>>> import numpy as np
>>> np.set_printoptions(precision=3, suppress=True, linewidth=200)
>>> def rd(a):
...     return np.round(a, 3) + 0
... 
>>> feats = np.load("a.npy")
>>> print(feats)
[[0 0 0]
 [0 0 1]
 [0 1 0]]
>>> # splits into 2 blocks
>>> print(np.linalg.matrix_rank(feats, rtol=0.1))
2
>>> print(feats[:, 1] @ feats[:, 2])
0
>>> print(rd(np.linalg.pinv(feats)))
[[0. 0. 0.]
 [0. 0. 1.]
 [0. 1. 0.]]
>>> print(rd(np.linalg.svd(feats, compute_uv=False)))
[1. 1. 0.]
>>> print(feats @ feats.T)
[[0 0 0]
 [0 1 0]
 [0 0 1]]
>>> print(feats.T @ feats)
[[0 0 0]
 [0 1 0]
 [0 0 1]]
>>> print((np.linalg.matrix_power((feats != 0) + (feats.T != 0) + np.eye(3), 3) > 0).astype(int))
[[1 0 0]
 [0 1 1]
 [0 1 1]]
>>> print((feats != 0).astype(int))
[[0 0 0]
 [0 0 1]
 [0 1 0]]
>>> F = np.load("data.npy")
>>> print(F)
[[  3  -4   2   8   3  -7]
 [ -1   3   9   3  -1  -4]
 [ -8  -3   1  -7   5  -2]
 [  6 -13 -25  -1   6   5]]
>>> r = np.linalg.matrix_rank(feats)
>>> print(r)
2
>>> null = np.linalg.svd(feats)[2][r:].T
>>> print(null[:, 0] / null[np.abs(null[:, 0]).round(6).argmax(), 0])
[1. 0. 0.]
>>> print([int(np.linalg.matrix_rank(np.delete(feats, i, axis=0))) for i in range(3)])
[2, 1, 1]
>>> print(np.allclose(feats @ null, 0))
True
>>> print(np.linalg.matrix_rank(feats.T @ feats), np.linalg.matrix_rank(feats @ feats.T))
2 2
>>> print([int(np.linalg.matrix_rank(feats[:i])) for i in range(1, len(feats) + 1)])
[0, 1, 2]
>>> Uu, s, vt = np.linalg.svd(F)
>>> V = vt[:(s > 1e-8).sum()]
>>> rng = np.random.default_rng(83)
>>> x = F[0] + 5 * F[1] + rng.integers(2) * np.eye(6)[5]
>>> print(x)
[ -2.  11.  47.  23.  -2. -26.]
>>> print(rd(np.diag(V.T @ V)))
[0.465 0.417 0.735 0.603 0.336 0.444]
